In [1]: import numpy as np

In [2]: np.set_printoptions(precision=1, suppress=True, linewidth=200)

In [3]: M = np.load("run8.npy")

In [4]: M
Out[4]: 
array([[ 0,  0,  0],
       [ 0, -3, -3],
       [ 0,  0, -8],
       [ 0,  0,  0]])

In [5]: round(np.linalg.norm(M, 2) / np.linalg.norm(M), 1)
Out[5]: np.float64(1.0)

In [6]: M.mean(axis=0)
Out[6]: array([ 0. , -0.8, -2.8])

In [7]: np.unravel_index(np.abs(M).argmax(), M.shape)
Out[7]: (np.int64(2), np.int64(2))

In [8]: np.linalg.matrix_rank(M)
Out[8]: np.int64(2)

In [9]: np.diff(M, axis=0)
Out[9]: 
array([[ 0, -3, -3],
       [ 0,  3, -5],
       [ 0,  0,  8]])

In [10]: np.linalg.svd(M, compute_uv=False)
Out[10]: array([8.6, 2.8, 0. ])

In [11]: M.sum(axis=0)
Out[11]: array([  0,  -3, -11])

In [12]: t = np.radians(135)

In [13]: R = np.eye(3)

In [14]: R[1, 1] = R[0, 0] = np.cos(t)

In [15]: R[1, 0], R[0, 1] = -np.sin(t), np.sin(t)

In [16]: R
Out[16]: 
array([[-0.7,  0.7,  0. ],
       [-0.7, -0.7,  0. ],
       [ 0. ,  0. ,  1. ]])

In [17]: M2 = M @ R.T

In [18]: np.abs(M2 - M).max(axis=0)
Out[18]: array([2.1, 5.1, 0. ])

In [19]: np.allclose(np.linalg.norm(M, axis=1), np.linalg.norm(M2, axis=1))
Out[19]: True

In [20]: rng = np.random.default_rng(11)

In [21]: labels = rng.permutation(3)

In [22]: labels
Out[22]: array([1, 0, 2])

In [23]: M2 = R[labels][:, labels]

In [24]: np.round(np.linalg.det(M2), 1), round(float(np.linalg.det(R[labels])), 1)
Out[24]: (np.float64(1.0), -1.0)

In [25]: q, _ = np.linalg.qr(np.array([[0.7, -0.2, 0.5, 0.1],
    ...:     [0.6, 1.0, 0.1, -2.3],
    ...:     [2.9, 0.1, 0.0, -0.1],
    ...:     [-1.2, -1.0, 1.2, -1.9]]))

In [26]: vals = np.array([3, -3, 2, -1])

In [27]: E = q @ np.diag(vals) @ q.T

In [28]: E.round(1) + 0
Out[28]: 
array([[-0.5,  1.3,  0.6,  0.1],
       [ 1.3, -0.4,  1.1,  1.8],
       [ 0.6,  1.1,  1.9, -1.7],
       [ 0.1,  1.8, -1.7,  0. ]])

In [29]: C2 = E.T @ E

In [30]: (E @ E.T).shape
Out[30]: (4, 4)

In [31]: np.linalg.matrix_rank(C2)
Out[31]: np.int64(4)

In [32]: np.linalg.svd(E, compute_uv=False) ** 2
Out[32]: array([9., 9., 4., 1.])

In [33]: round(float(np.trace(C2)), 1), np.round((E ** 2).sum(), 1)
Out[33]: (23.0, np.float64(23.0))
